$ ipython --no-banner

In [1]: import numpy as np

In [2]: np.set_printoptions(precision=1, suppress=True, linewidth=200, sign=" ")

In [3]: rnd = lambda a: np.round(a, 1) + 0

In [4]: J = np.tril(np.array([[2, -3, -9, -4, 1],
   ...:     [-9, 8, 7, -3, -7],
   ...:     [1, -8, -9, -7, 9],
   ...:     [3, -8, 3, 1, -1],
   ...:     [7, 7, 8, 2, -8]]), -1) + np.eye(5, dtype=int)

In [5]: J
Out[5]: 
array([[ 1,  0,  0,  0,  0],
       [-9,  1,  0,  0,  0],
       [ 1, -8,  1,  0,  0],
       [ 3, -8,  3,  1,  0],
       [ 7,  7,  8,  2,  1]])

In [6]: # triangular: eigenvalues sit on the diagonal

In [7]: out = J[0, 0] * J[1:] - np.outer(J[1:, 0], J[0])

In [8]: print(out)
[[ 0  1  0  0  0]
 [ 0 -8  1  0  0]
 [ 0 -8  3  1  0]
 [ 0  7  8  2  1]]

In [9]: np.linalg.matrix_rank(out), np.linalg.matrix_rank(J)
Out[9]: (np.int64(4), np.int64(5))

In [10]: J[:, 0] / J[0, 0]
Out[10]: array([ 1., -9.,  1.,  3.,  7.])

In [11]: np.flatnonzero(~out.round(6).any(axis=1))
Out[11]: array([], dtype=int64)

In [12]: r0 = np.array([1, 0, 0])

In [13]: np.convolve(J[3], r0)
Out[13]: array([ 3, -8,  3,  1,  0,  0,  0])

In [14]: print(np.cross(J[3, :3], J[2, :3]))
[ 16   0 -16]

In [15]: np.array([np.convolve(row, r0, "same") for row in J])
Out[15]: 
array([[ 0,  0,  0,  0,  0],
       [ 1,  0,  0,  0,  0],
       [-8,  1,  0,  0,  0],
       [-8,  3,  1,  0,  0],
       [ 7,  8,  2,  1,  0]])

In [16]: print(np.polyval(r0, J[3]))
[  9  64   9   1   0]

In [17]: rnd(np.linalg.det(J))
Out[17]: np.float64(1.0)

In [18]: print((J - J.T) / 2)
[[ 0.   4.5 -0.5 -1.5 -3.5]
 [-4.5  0.   4.   4.  -3.5]
 [ 0.5 -4.   0.  -1.5 -4. ]
 [ 1.5 -4.   1.5  0.  -1. ]
 [ 3.5  3.5  4.   1.   0. ]]

In [19]: rnd(np.sort(np.abs(np.linalg.eigvals(J))))
Out[19]: array([ 1.,  1.,  1.,  1.,  1.])

In [20]: (J + J.T) / 2
Out[20]: 
array([[ 1. , -4.5,  0.5,  1.5,  3.5],
       [-4.5,  1. , -4. , -4. ,  3.5],
       [ 0.5, -4. ,  1. ,  1.5,  4. ],
       [ 1.5, -4. ,  1.5,  1. ,  1. ],
       [ 3.5,  3.5,  4. ,  1. ,  1. ]])

In [21]: np.allclose(J, J.T)
Out[21]: False

In [22]: print(rnd(np.abs(np.linalg.eigvals(J)).max()))
1.0

In [23]: np.linalg.matrix_power(J, 3)
Out[23]: 
array([[   1,    0,    0,    0,    0],
       [ -27,    1,    0,    0,    0],
       [ 219,  -24,    1,    0,    0],
       [ 450,  -96,    9,    1,    0],
       [ 600, -267,   42,    6,    1]])

In [24]: np.linalg.determinant(J)
AttributeError: module 'numpy.linalg' has no attribute 'determinant'
